$ ipython --no-banner

In [1]: import numpy as np

In [2]: np.set_printoptions(precision=2, suppress=True, linewidth=120)

In [3]: def rnd(a):
   ...:     return np.round(a, 2) + 0
   ...: 

In [4]: A = np.load("mat.npy")

In [5]: A
Out[5]: 
array([[ 3,  5,  2,  6],
       [ 0,  0,  0,  0],
       [ 3,  5,  2,  6],
       [ 0,  0,  0,  0],
       [ 0,  0,  0,  0],
       [ 0,  0,  0,  0],
       [ 0,  3,  5,  3],
       [ 6,  7, 13, 16],
       [ 3,  7,  8,  9],
       [ 0,  0,  0,  0],
       [ 9,  9, 10, 19],
       [ 0,  0,  0,  0],
       [ 3,  5,  2,  6],
       [ 3,  5,  2,  6],
       [ 3,  7,  8,  9],
       [ 3,  4,  3,  6],
       [ 6,  7, 13, 16],
       [ 0,  3,  5,  3]])

In [6]: proj = A @ np.linalg.solve(A.T @ A, A.T)

In [7]: rnd(np.diag(proj))
Out[7]: array([0.22, 0.  , 0.22, 0.  , 0.  , 0.  , 0.31, 0.38, 0.37, 0.  , 0.53, 0.  , 0.22, 0.22, 0.37, 0.47, 0.38, 0.31])

In [8]: Xs = A - A.mean(axis=0)

In [9]: vecs = np.linalg.svd(Xs)[2][:3]

In [10]: other = Xs - Xs @ vecs.T @ vecs

In [11]: rnd(np.cov(Xs @ vecs.T, rowvar=False))
Out[11]: 
array([[68.49,  0.  ,  0.  ],
       [ 0.  ,  3.53,  0.  ],
       [ 0.  ,  0.  ,  1.21]])

In [12]: rnd(other.std(axis=0))
Out[12]: array([0.05, 0.  , 0.02, 0.03])

In [13]: np.linalg.norm(other, axis=1).round(6).argmax()
Out[13]: np.int64(15)

In [14]: rnd(np.diag(vecs.T @ vecs))
Out[14]: array([0.38, 1.  , 0.92, 0.7 ])

In [15]: rng = np.random.default_rng(109564)

In [16]: other = A + rng.integers(-2, 3, (18, 3)) @ rng.integers(-2, 3, (3, 4))

In [17]: other
Out[17]: 
array([[ 2,  2,  3,  7],
       [ 1,  1,  0, -1],
       [ 1,  3,  8, 11],
       [ 0, -4,  2,  0],
       [-2, -6,  2,  2],
       [ 2,  0, -1, -3],
       [-1,  2,  7,  5],
       [ 6,  9, 10, 15],
       [ 3, -1,  8,  7],
       [ 0, -2, -3, -2],
       [10, 14,  8, 18],
       [ 1,  9, -2,  0],
       [ 1,  3,  2,  8],
       [ 1, 11,  6, 12],
       [ 1,  3, 11, 12],
       [ 1, -4,  8,  9],
       [ 8,  5,  9, 11],
       [ 2,  3, -2, -3]])

In [18]: rnd(np.linalg.svd(other - A, compute_uv=False))
Out[18]: array([21.34, 17.33,  4.3 ,  0.  ])

In [19]: np.linalg.matrix_rank(other - A, tol=1e-8)
Out[19]: np.int64(3)

In [20]: mat = np.loadtxt("test16.csv", delimiter=",")

In [21]: mat
Out[21]: 
array([[-3., -2., -1.,  0.],
       [ 1.,  2.,  3.,  4.],
       [ 5.,  6.,  7.,  8.]])

In [22]: U, sig, VT = np.linalg.svd(mat)

In [23]: vecs = VT[:(sig > 1e-8).sum()]

In [24]: x = mat[1] + 3 * mat[2] + rng.integers(2) * np.eye(4)[3]

In [25]: x
Out[25]: array([16., 20., 24., 28.])

In [26]: np.linalg.matrix_rank(np.vstack([mat, x]))
Out[26]: np.int64(2)

In [27]: rnd(np.linalg.norm(x - vecs.T @ vecs @ x))
Out[27]: np.float64(0.0)

In [28]: rnd(mat @ np.linalg.pinv(mat) @ mat)
Out[28]: 
array([[-3., -2., -1.,  0.],
       [ 1.,  2.,  3.,  4.],
       [ 5.,  6.,  7.,  8.]])

In [29]: np.abs(np.diag(np.linalg.qr(mat)[1])) > 1e-9
Out[29]: array([ True,  True, False])

In [30]: rnd(np.trace(np.linalg.pinv(mat) @ mat))
Out[30]: np.float64(2.0)

In [31]: E = np.loadtxt("case17.csv", delimiter=",")

In [32]: rnd(E)
Out[32]: 
array([[-3.  , -2.38, -1.38, -3.26],
       [-3.  ,  4.27,  5.27,  1.18],
       [-3.  , -4.93, -3.93, -4.95],
       [-3.  , -4.79, -3.79, -4.86],
       [-3.  , -8.21, -7.21, -7.14],
       [-3.  ,  1.2 ,  2.2 , -0.86],
       [-3.  , -0.67,  0.33, -2.12],
       [-3.  , -3.48, -2.48, -3.99],
       [-3.  ,  0.04,  1.04, -1.64],
       [-3.  ,  1.37,  2.37, -0.75],
       [-3.  , -6.12, -5.12, -5.75],
       [-3.  , -5.59, -4.59, -5.4 ],
       [-3.  , -2.91, -1.91, -3.61],
       [-3.  ,  0.92,  1.92, -1.06],
       [-3.  , -0.12,  0.88, -1.74],
       [-3.  , -0.98,  0.02, -2.32],
       [-3.  , -0.39,  0.61, -1.93],
       [-3.  , -4.47, -3.47, -4.65],
       [-3.  , -4.2 , -3.2 , -4.47],
       [-3.  , -0.47,  0.53, -1.98],
       [-3.  , -3.95, -2.95, -4.3 ],
       [-3.  , -3.55, -2.55, -4.04],
       [-3.  , -0.37,  0.63, -1.91],
       [-3.  , -1.05, -0.05, -2.37],
       [-3.  , -1.55, -0.55, -2.7 ],
       [-3.  ,  3.08,  4.08,  0.39],
       [-3.  , -0.71,  0.29, -2.14]])

In [33]: other = E / np.linalg.norm(E, axis=1, keepdims=True)

In [34]: cov = other @ other.T

In [35]: (cov - 2 * np.eye(27)).round(6).argmax(axis=1)
Out[35]: array([12, 25,  3,  2, 10,  9, 26, 21, 14,  5, 11, 10,  7,  5,  8, 23, 22, 18, 17, 16, 18,  7, 16, 15, 23,  1,  6])

In [36]: other = np.array([[2, 0], [3, 0], [-2, -1], [2, -3]])

In [37]: np.linalg.matrix_rank(np.vstack([E, other.T]))
Out[37]: np.int64(4)

In [38]: rnd(np.linalg.norm(E, 2) / np.linalg.norm(E))
Out[38]: np.float64(0.91)

In [39]: [round(float(x), 2) for x in np.linalg.svd(E, compute_uv=False)[:3]]
Out[39]: [30.33, 14.22, 0.0]

In [40]: D = np.linalg.norm(A[:, None] - A[None], axis=-1)

In [41]: rnd(np.linalg.norm(A - A.mean(axis=0), axis=1))
Out[41]: 
array([ 2.52,  8.35,  2.52,  8.35,  8.35,  8.35,  3.86, 14.41,  6.06,  8.35, 16.76,  8.35,  2.52,  2.52,  6.06,  1.29,
       14.41,  3.86])

In [42]: D[9].round(6).argsort(kind="stable")[:4]
Out[42]: array([1, 3, 4, 5])

In [43]: rnd(D[9])
Out[43]: 
array([ 8.6 ,  0.  ,  8.6 ,  0.  ,  0.  ,  0.  ,  6.56, 22.58, 14.25,  0.  , 24.96,  0.  ,  8.6 ,  8.6 , 14.25,  8.37,
       22.58,  6.56])

In [44]: np.linalg.matrix_rank(D ** 2)
Out[44]: np.int64(6)

In [45]: np.flatnonzero(D[9] < D.mean() / 2)
Out[45]: array([ 1,  3,  4,  5,  9, 11])

In [46]: rnd(np.trace(np.linalg.pinv(E) @ E))
Out[46]: np.float64(2.0)

In [47]: m1 = np.load("dump.npy")

In [48]: rnd(m1)
Out[48]: 
array([[-9.21,  6.04, -6.19,  3.02],
       [-5.18,  4.06, -3.15,  2.03],
       [-3.54,  3.09, -2.  ,  1.55],
       [-1.75,  1.8 , -0.85,  0.9 ],
       [-0.9 ,  0.99, -0.41,  0.49],
       [ 2.78,  1.43,  3.49,  0.72],
       [ 4.66,  2.29,  5.8 ,  1.14],
       [ 6.52,  3.05,  8.05,  1.52],
       [ 8.61,  3.83, 10.53,  1.92],
       [12.56,  5.19, 15.16,  2.59],
       [17.34,  6.67, 20.67,  3.33],
       [19.92,  7.42, 23.63,  3.71]])

In [49]: U, sig, VT = np.linalg.svd(m1, full_matrices=False)

In [50]: U.shape, sig.shape, VT.shape
Out[50]: ((12, 4), (4,), (4, 4))

In [51]: rnd(np.cumsum(sig ** 2) / np.sum(sig ** 2))
Out[51]: array([0.94, 1.  , 1.  , 1.  ])

In [52]: rnd(VT @ VT.T)
Out[52]: 
array([[1., 0., 0., 0.],
       [0., 1., 0., 0.],
       [0., 0., 1., 0.],
       [0., 0., 0., 1.]])

In [53]: rnd(U.T @ U)
Out[53]: 
array([[1., 0., 0., 0.],
       [0., 1., 0., 0.],
       [0., 0., 1., 0.],
       [0., 0., 0., 1.]])

In [54]: np.abs(U[:, 0]).round(6).argmax()
Out[54]: np.int64(11)

In [55]: rnd(U.T @ m1 @ VT.T)
Out[55]: 
array([[52.33,  0.  ,  0.  ,  0.  ],
       [ 0.  , 12.71,  0.  ,  0.  ],
       [ 0.  ,  0.  ,  0.  ,  0.  ],
       [ 0.  ,  0.  ,  0.  ,  0.  ]])
